% python3 -q
>>> import numpy as np
>>> np.set_printoptions(precision=3, suppress=True, linewidth=120, legacy="1.25")
>>> rnd = lambda a: np.round(a, 3) + 0
>>> X = np.load("x.npy")
>>> print(X)
[[0 1 0 1 0 0 0 1]
 [1 0 0 1 0 0 0 1]
 [0 0 0 0 1 1 1 0]
 [1 1 0 0 0 0 0 1]
 [0 0 1 0 0 1 1 0]
 [0 0 1 0 1 0 0 0]
 [0 0 1 0 1 0 0 0]
 [1 1 0 1 0 0 0 0]]
>>> # columns 5 and 6 are equal
>>> A2 = np.array([[3, -3, 0],
...     [-2, 2, -3],
...     [1, -1, -3],
...     [-1, 1, 0],
...     [-3, -3, -2],
...     [-2, 0, 3],
...     [0, 3, 0],
...     [2, -1, -1]])
>>> print(np.einsum("ij,ij->i", X, X))
[3 3 3 3 3 2 2 3]
>>> print(np.einsum("ik,kj->ji", X, A2))
[[-1  4 -5  3 -1 -2 -2  0]
 [ 2 -3  0 -2  2 -4 -4  0]
 [-4 -1  1 -4  0 -5 -5 -3]]
>>> A2 @ X
Traceback (most recent call last):
  File "<python-input-9>", line 1, in <module>
    A2 @ X
    ~~~^~~
ValueError: matmul: Input operand 1 has a mismatch in its core dimension 0, with gufunc signature (n?,k),(k,m?)->(n?,m?) (size 8 is different from 3)
>>> print(np.unique(X.round(6), axis=0).shape)
(7, 8)
>>> print(rnd(np.trace(np.linalg.pinv(X) @ X)))
7.0
>>> Uu, sigma, VT = np.linalg.svd(X)
>>> V = VT[:(sigma > 1e-8).sum()]
>>> rng = np.random.default_rng(544007)
>>> x0 = X[1] + 5 * X[6] + rng.integers(2) * np.eye(8)[5]
>>> print(x0)
[1. 0. 5. 1. 5. 1. 0. 1.]
>>> print(rnd(V.T @ V))
[[1.  0.  0.  0.  0.  0.  0.  0. ]
 [0.  1.  0.  0.  0.  0.  0.  0. ]
 [0.  0.  1.  0.  0.  0.  0.  0. ]
 [0.  0.  0.  1.  0.  0.  0.  0. ]
 [0.  0.  0.  0.  1.  0.  0.  0. ]
 [0.  0.  0.  0.  0.  0.5 0.5 0. ]
 [0.  0.  0.  0.  0.  0.5 0.5 0. ]
 [0.  0.  0.  0.  0.  0.  0.  1. ]]
>>> print(np.linalg.matrix_rank(np.vstack([X, x0])))
8
>>> print(np.allclose(V.T @ V @ x0, x0))
False
>>> F = np.array([[9, -27, 9, 0, 21, 15, -15, -6],
...     [-27, 145, 37, 8, -127, -101, 77, 66],
...     [9, 37, 73, 8, -43, -41, 17, 42],
...     [0, 8, 8, 1, -8, -7, 4, 6],
...     [21, -127, -43, -8, 113, 91, -67, -62],
...     [15, -101, -41, -7, 91, 74, -53, -52],
...     [-15, 77, 17, 4, -67, -53, 41, 34],
...     [-6, 66, 42, 6, -62, -52, 34, 40]])
>>> # symmetric, so the eigenvalues are real
>>> ang = np.radians(15)
>>> r_ = np.eye(8)
>>> r_[3, 3] = r_[5, 5] = np.cos(ang)
>>> r_[3, 5], r_[5, 3] = -np.sin(ang), np.sin(ang)
>>> print(rnd(r_))
[[ 1.     0.     0.     0.     0.     0.     0.     0.   ]
 [ 0.     1.     0.     0.     0.     0.     0.     0.   ]
 [ 0.     0.     1.     0.     0.     0.     0.     0.   ]
 [ 0.     0.     0.     0.966  0.    -0.259  0.     0.   ]
 [ 0.     0.     0.     0.     1.     0.     0.     0.   ]
 [ 0.     0.     0.     0.259  0.     0.966  0.     0.   ]
 [ 0.     0.     0.     0.     0.     0.     1.     0.   ]
 [ 0.     0.     0.     0.     0.     0.     0.     1.   ]]
>>> A2 = F @ r_.T
>>> print(rnd(np.linalg.det(r_)), rnd(np.trace(r_)))
1.0 7.932
>>> print(np.allclose(F @ F.T, A2 @ A2.T))
True
>>> print(rnd(np.abs(A2 - F).max(axis=0)))
[ 0.     0.     0.    25.868  0.     5.512  0.     0.   ]
>>> print(np.allclose(np.linalg.norm(F, axis=1), np.linalg.norm(A2, axis=1)))
True
>>> print(rnd(np.linalg.svd(F, compute_uv=False)), rnd(np.linalg.svd(A2, compute_uv=False)))
[425.079  70.921   0.      0.      0.      0.      0.      0.   ] [425.079  70.921   0.      0.      0.      0.      0.      0.   ]
>>> evals, V = np.linalg.eigh(F)
>>> print(rnd(evals.sum()), np.trace(F))
496.0 496
>>> print(rnd(np.abs(V[:, -1])))
[0.089 0.574 0.219 0.038 0.515 0.417 0.302 0.29 ]
>>> print(np.unique(evals.round(6) + 0, return_counts=True)[1])
[6 1 1]
>>> print(rnd(V.T @ V))
[[1. 0. 0. 0. 0. 0. 0. 0.]
 [0. 1. 0. 0. 0. 0. 0. 0.]
 [0. 0. 1. 0. 0. 0. 0. 0.]
 [0. 0. 0. 1. 0. 0. 0. 0.]
 [0. 0. 0. 0. 1. 0. 0. 0.]
 [0. 0. 0. 0. 0. 1. 0. 0.]
 [0. 0. 0. 0. 0. 0. 1. 0.]
 [0. 0. 0. 0. 0. 0. 0. 1.]]
>>> print(rnd(np.linalg.eigvalsh(F @ F)))
[     0.         0.         0.         0.         0.         0.      5029.777 180692.223]
>>> print(rnd(np.linalg.eigvalsh(F + -3 * np.eye(8))))
[ -3.     -3.     -3.     -3.     -3.     -3.     67.921 422.079]
>>> print(np.argsort(-np.linalg.norm(F, axis=0).round(6), kind="stable")[:3])
[1 4 5]
>>> print(np.linalg.matrix_rank(F, rtol=0.1))
2
>>> print([round(float(x), 3) for x in np.linalg.svd(F, compute_uv=False)[:3]])
[425.079, 70.921, 0.0]
>>> print(F @ F)
[[  1818  -9558  -2286   -513   8346   6621  -5082  -4290]
 [ -9558  59802  21570   3891 -53430 -43167  31494  29718]
 [ -2286  21570  12426   1839 -20046 -16683  11166  12558]
 [  -513   3891   1839    294  -3549  -2913   2031   2106]
 [  8346 -53430 -20046  -3549  47866  38753 -28106 -26858]
 [  6621 -43167 -16683  -2913  38753  31426 -22687 -21892]
 [ -5082  31494  11166   2031 -28106 -22687  16594  15574]
 [ -4290  29718  12558   2106 -26858 -21892  15574  15496]]
>>> print(rnd(np.abs(np.linalg.eigvals(F)).max()))
425.079
>>> print(rnd(np.linalg.det(F)))
0.0
>>> arr = np.load("data.npy")
>>> print(arr)
[[0 1 0 0]
 [0 0 0 1]
 [0 0 1 0]
 [1 0 0 0]]
>>> # orthonormal columns
>>> x0 = np.array([1, -3, 4, 5])
>>> rhs = arr @ x0
>>> b, lr = np.zeros(4), 1 / np.linalg.norm(arr, 2) ** 2
>>> for i in range(10):
...     b -= lr * arr.T @ (arr @ b - rhs)
...     if i % 2 == 0: print(i, round(np.linalg.norm(arr @ b - rhs), 3))
... 
0 0.0
2 0.0
4 0.0
6 0.0
8 0.0
>>> print(rnd(np.linalg.cond(arr)))
1.0
>>> Uu, sigma, VT = np.linalg.svd(arr, full_matrices=False)
>>> print(Uu.T @ arr @ VT.T)
[[1. 0. 0. 0.]
 [0. 1. 0. 0.]
 [0. 0. 1. 0.]
 [0. 0. 0. 1.]]
>>> print(np.sqrt((sigma ** 2).sum()), rnd(np.linalg.norm(arr)))
2.0 2.0
>>> print(sigma / sigma[0])
[1. 1. 1. 1.]
>>> print(sigma)
[1. 1. 1. 1.]
>>> print(Uu.shape, sigma.shape, VT.shape)
(4, 4) (4,) (4, 4)
>>> f, v = arr[2], arr[1]
>>> print(f @ f)
1
>>> pr = (f @ v) / (f @ f) * f
>>> print(v - pr)
[0. 0. 0. 1.]
>>> print(pr)
[0. 0. 0. 0.]
>>> print(rnd(np.linalg.norm(f + v) ** 2 + np.linalg.norm(f - v) ** 2))
4.0
>>> E = np.load("case3.npy")
>>> print(rnd(E))
[[0.176 0.176 0.176 0.176 0.059 0.118 0.118 0.   ]
 [0.083 0.167 0.083 0.083 0.167 0.    0.25  0.167]
 [0.167 0.167 0.167 0.167 0.167 0.056 0.111 0.   ]
 [0.062 0.    0.    0.25  0.188 0.125 0.188 0.188]
 [0.091 0.182 0.091 0.091 0.182 0.273 0.091 0.   ]
 [0.077 0.154 0.077 0.154 0.231 0.077 0.231 0.   ]
 [0.    0.091 0.273 0.091 0.182 0.091 0.182 0.091]
 [0.154 0.    0.231 0.    0.077 0.    0.231 0.308]]
>>> A2 = E + rng.integers(-2, 3, (8, 1)) @ rng.integers(-2, 3, (1, 8))
>>> print(rnd(A2))
[[-0.824 -1.824  2.176  1.176 -0.941  1.118 -1.882  2.   ]
 [ 1.083  2.167 -1.917 -0.917  1.167 -1.     2.25  -1.833]
 [ 0.167  0.167  0.167  0.167  0.167  0.056  0.111  0.   ]
 [-1.938 -4.     4.     2.25  -1.812  2.125 -3.812  4.188]
 [ 2.091  4.182 -3.909 -1.909  2.182 -1.727  4.091 -4.   ]
 [ 2.077  4.154 -3.923 -1.846  2.231 -1.923  4.231 -4.   ]
 [-1.    -1.909  2.273  1.091 -0.818  1.091 -1.818  2.091]
 [-0.846 -2.     2.231  1.    -0.923  1.    -1.769  2.308]]
>>> print(rnd(np.linalg.svd(A2 - E, compute_uv=False)))
[17.889  0.     0.     0.     0.     0.     0.     0.   ]
>>> print(rnd(A2 - E))
[[-1. -2.  2.  1. -1.  1. -2.  2.]
 [ 1.  2. -2. -1.  1. -1.  2. -2.]
 [ 0.  0.  0.  0.  0.  0.  0.  0.]
 [-2. -4.  4.  2. -2.  2. -4.  4.]
 [ 2.  4. -4. -2.  2. -2.  4. -4.]
 [ 2.  4. -4. -2.  2. -2.  4. -4.]
 [-1. -2.  2.  1. -1.  1. -2.  2.]
 [-1. -2.  2.  1. -1.  1. -2.  2.]]
>>> print(np.abs(A2 - E).sum(axis=1))
[12. 12.  0. 24. 24. 24. 12. 12.]
